In [1]: import numpy as np

In [2]: from numpy import linalg as LA

In [3]: np.set_printoptions(precision=2, suppress=True, linewidth=200)

In [4]: rnd = lambda a: np.round(a, 2) + 0

In [5]: M = np.load("case19.npy")

In [6]: M
Out[6]: 
array([[2, 2],
       [2, 4]])

In [7]: rng = np.random.default_rng(777774)

In [8]: z = rng.permutation(2)

In [9]: other = M[:, z] * rng.choice([-1, 1], 2)

In [10]: other
Out[10]: 
array([[2, 2],
       [2, 4]])

In [11]: left, _, Vt = LA.svd(M.T @ other)

In [12]: print(rnd(LA.lstsq(M, other)[0]))
[[1. 0.]
 [0. 1.]]

In [13]: z = rng.permutation(2)

In [14]: print(z)
[1 0]

In [15]: other = M[z][:, z]

In [16]: np.allclose(other, M)
Out[16]: False

In [17]: other
Out[17]: 
array([[4, 2],
       [2, 2]])

In [18]: np.diag(other)
Out[18]: array([4, 2])

In [19]: np.trace(other)
Out[19]: np.int64(6)

In [20]: A = np.load("mat.npy")

In [21]: A
Out[21]: 
array([[7, 6, 0, 0],
       [8, 1, 0, 0],
       [0, 0, 0, 0],
       [0, 0, 0, 0]])

In [22]: # 3 blocks once reordered

In [23]: np.flatnonzero(LA.matrix_power((A != 0) + (A.T != 0) + np.eye(4), 4)[2])
Out[23]: array([2])

In [24]: A @ A
Out[24]: 
array([[97, 48,  0,  0],
       [64, 49,  0,  0],
       [ 0,  0,  0,  0],
       [ 0,  0,  0,  0]])

In [25]: rnd(np.sort(LA.eigvals(A).real))
Out[25]: array([-3.55,  0.  ,  0.  , 11.55])
